% python3 -q
>>> import numpy as np
>>> from numpy import linalg as LA
>>> np.set_printoptions(precision=1, suppress=True, linewidth=140)
>>> mat = np.load("sample5.npy")
>>> mat.round(1) + 0
array([[-17.8, -10.5, -11.9, -18.6, -13.3, -20.7,   0.4,   1.7,  16.2, -13.6],
       [-16.9, -10. , -11.1, -17.4, -12.3, -19.5,   0.5,   1.6,  15.5, -12.7],
       [-11.5,  -6.6,  -6.4,  -9.6,  -6.2, -11.8,   1.1,   0.6,  10.7,  -7.3],
       [-11.4,  -6.5,  -6.3,  -9.4,  -6.1, -11.6,   1.1,   0.6,  10.6,  -7.2],
       [-10.9,  -6.2,  -5.9,  -8.8,  -5.6, -11. ,   1.1,   0.5,  10.1,  -6.7],
       [ -9.2,  -5.3,  -4.7,  -6.6,  -4.1,  -8.9,   1.2,   0.1,   8.5,  -5.2],
       [ -6.5,  -3.8,  -2.8,  -3.4,  -1.9,  -5.6,   1.1,  -0.6,   5.6,  -3. ],
       [ -4.1,  -2.5,  -1.6,  -1.2,  -0.6,  -3.1,   0.9,  -1.2,   2.9,  -1.5],
       [ -3.5,  -2.3,  -1.3,  -0.9,  -0.4,  -2.6,   0.7,  -1.3,   2.3,  -1.2],
       [ -3.3,  -2.2,  -1.3,  -0.8,  -0.4,  -2.5,   0.7,  -1.4,   2.1,  -1.1],
       [ -2.7,  -1.9,  -1.1,  -0.5,  -0.3,  -2. ,   0.6,  -1.4,   1.4,  -0.8],
       [ -2.3,  -1.7,  -1. ,  -0.3,  -0.3,  -1.7,   0.5,  -1.4,   1. ,  -0.7],
       [ -1.6,  -1.2,  -0.8,  -0.2,  -0.3,  -1.2,   0.3,  -1.3,   0.4,  -0.5],
       [ -1.5,  -1.2,  -0.7,  -0.2,  -0.3,  -1.2,   0.2,  -1.2,   0.3,  -0.5],
       [ -1.3,  -1.1,  -0.7,  -0.1,  -0.3,  -1. ,   0.2,  -1.1,   0.2,  -0.4],
       [ -1.1,  -1. ,  -0.6,  -0.1,  -0.3,  -0.9,   0.1,  -1.1,   0.1,  -0.4],
       [ -1. ,  -0.9,  -0.6,  -0.1,  -0.3,  -0.8,   0.1,  -1. ,   0.1,  -0.4],
       [ -0.5,  -0.5,  -0.3,  -0.1,  -0.2,  -0.4,   0. ,  -0.5,   0. ,  -0.2],
       [ -0.3,  -0.3,  -0.2,  -0.1,  -0.1,  -0.3,   0. ,  -0.4,   0. ,  -0.2],
       [ -0.1,  -0.1,   0. ,   0. ,   0. ,  -0.1,   0. ,  -0.1,   0. ,   0. ],
       [  0. ,   0. ,   0. ,   0. ,   0. ,   0. ,   0. ,   0. ,   0. ,   0. ],
       [  0.6,   0.6,   0.5,   0.2,   0.4,   0.7,   0. ,   0.8,   0.2,   0.4],
       [  2.1,   2.5,   2.3,   1.3,   2.1,   2.8,   0.5,   3.2,   1.4,   1.7],
       [  4. ,   4.9,   5.1,   3.5,   5.2,   6.1,   1.3,   6.3,   3.1,   3.9],
       [  4.4,   5.6,   5.8,   4.2,   6.1,   7. ,   1.6,   7. ,   3.6,   4.5],
       [  5.6,   7.1,   7.7,   5.8,   8.2,   9.2,   2.2,   8.8,   4.7,   6. ],
       [  6.5,   8.3,   9.1,   7.2,  10. ,  11. ,   2.7,  10.2,   5.5,   7.3],
       [  6.8,   8.8,   9.7,   7.8,  10.7,  11.7,   2.9,  10.8,   5.9,   7.8],
       [  7.2,   9.3,  10.3,   8.3,  11.4,  12.4,   3.1,  11.3,   6.2,   8.3],
       [ 11.2,  14.5,  17.1,  15. ,  19.7,  20.6,   5.5,  17. ,   9.7,  14.1],
       [ 15.5,  20.2,  24.5,  22.7,  28.9,  29.6,   8.2,  22.8,  13.2,  20.7],
       [ 15.8,  20.5,  25. ,  23.2,  29.4,  30.2,   8.4,  23.1,  13.4,  21.1],
       [ 16.1,  20.9,  25.5,  23.8,  30.1,  30.8,   8.6,  23.6,  13.6,  21.6],
       [ 17.4,  22.5,  27.7,  26.1,  32.8,  33.5,   9.3,  25.2,  14.6,  23.5],
       [ 17.8,  23.1,  28.4,  26.9,  33.8,  34.4,   9.6,  25.7,  14.9,  24.2],
       [ 18.2,  23.6,  29.2,  27.6,  34.7,  35.3,   9.9,  26.2,  15.2,  24.8],
       [ 18.6,  24.1,  29.8,  28.4,  35.5,  36.1,  10.1,  26.7,  15.5,  25.4],
       [ 19.1,  24.8,  30.7,  29.3,  36.7,  37.2,  10.5,  27.4,  15.9,  26.2],
       [ 20.9,  27.1,  33.8,  32.6,  40.5,  40.9,  11.6,  29.6,  17.2,  29. ],
       [ 25.9,  33.4,  42.4,  42. ,  51.4,  51.5,  14.7,  35.5,  20.6,  36.7],
       [ 27.1,  34.9,  44.4,  44.3,  54. ,  54.1,  15.4,  37. ,  21.4,  38.6]])
>>> W1 = np.array([[0, 3, 3, 0],
...     [0, 2, 0, 1],
...     [1, 3, 1, 3],
...     [2, 0, 0, 1],
...     [3, 2, 1, 1],
...     [1, 3, 0, 1],
...     [1, 0, 2, 2],
...     [2, 2, 0, 3],
...     [2, 1, 1, 2],
...     [0, 3, 2, 2]])
>>> beta = np.array([0, 2, 3, 2])
>>> H = np.maximum(mat @ W1 + beta, 0)
>>> (H > 0).mean(axis=0)
array([0.5, 0.5, 0.6, 0.5])
>>> LA.matrix_rank(H)
np.int64(4)
>>> W2 = np.array([[1, 0], [0, -1], [-2, -1], [1, -2]])
>>> (H @ W2).round(6).argmax(axis=1)
array([0, 0, 0, 0, 0, 0, 0, 0, 0, 0, 0, 0, 0, 0, 0, 0, 0, 1, 1, 0, 0, 0, 0, 0, 0, 0, 0, 0, 0, 0, 0, 0, 0, 0, 0, 0, 0, 0, 0, 0, 0])
